$ python3 -q
>>> import numpy as np
>>> from numpy import linalg as LA
>>> np.set_printoptions(precision=1, suppress=True, linewidth=120, sign=" ")
>>> J = np.loadtxt("a.csv", delimiter=",")
>>> print(J.round(1) + 0)
[[ -3.4  18.3  -4.6   5.3  33.6]
 [ -5.3   5.5  -1.2   1.6   7.5]
 [ -5.2   4.8  -1.1   1.3   6.3]
 [ -3.8   1.7  -0.8   0.    1.6]
 [ -3.3   1.1  -0.8  -0.2   0.9]
 [ -1.9   0.2  -0.7  -0.5   0. ]
 [  0.4   0.1   0.3   0.3   0.1]
 [  1.5   0.9   1.7   1.8   0.3]
 [  1.5   0.9   1.8   1.9   0.3]
 [ -0.1   5.1  12.3  12.1  -5.6]
 [ -3.2   6.9  19.1  18.1 -11.9]
 [ -7.6   8.5  27.3  25.2 -20.9]
 [ -9.5   9.   30.7  28.  -24.9]]
>>> other = J / np.sqrt((J ** 2).mean(axis=1, keepdims=True))
>>> print(LA.matrix_rank(other) == LA.matrix_rank(J))
True
>>> print(LA.matrix_rank(J - J.mean(axis=1, keepdims=True)))
3
>>> print(LA.norm(other, axis=1))
[ 2.2  2.2  2.2  2.2  2.2  2.2  2.2  2.2  2.2  2.2  2.2  2.2  2.2]
>>> print(other[5].round(1) + 0)
[-2.1  0.2 -0.7 -0.5  0. ]
>>> left, s, Vh = LA.svd(J)
>>> evecs = Vh[:(s > 1e-8).sum()]
>>> rng = np.random.default_rng(1589)
>>> vec = J[3] + -1 * J[4] + rng.integers(2) * np.eye(5)[0]
>>> print(vec.round(1) + 0)
[-0.5  0.6  0.   0.2  0.7]
>>> print(np.allclose(evecs.T @ evecs @ vec, vec))
True
>>> print(np.round(evecs.T @ evecs, 1) + 0)
[[ 0.9 -0.2  0.1  0.   0.1]
 [-0.2  0.3  0.1  0.3  0.3]
 [ 0.1  0.1  0.4  0.4 -0.2]
 [ 0.   0.3  0.4  0.5  0. ]
 [ 0.1  0.3 -0.2  0.   0.8]]
>>> print(np.diag(evecs.T @ evecs))
[ 0.9  0.3  0.4  0.5  0.8]
>>> print(round(LA.norm(vec - evecs.T @ evecs @ vec), 1))
0.0
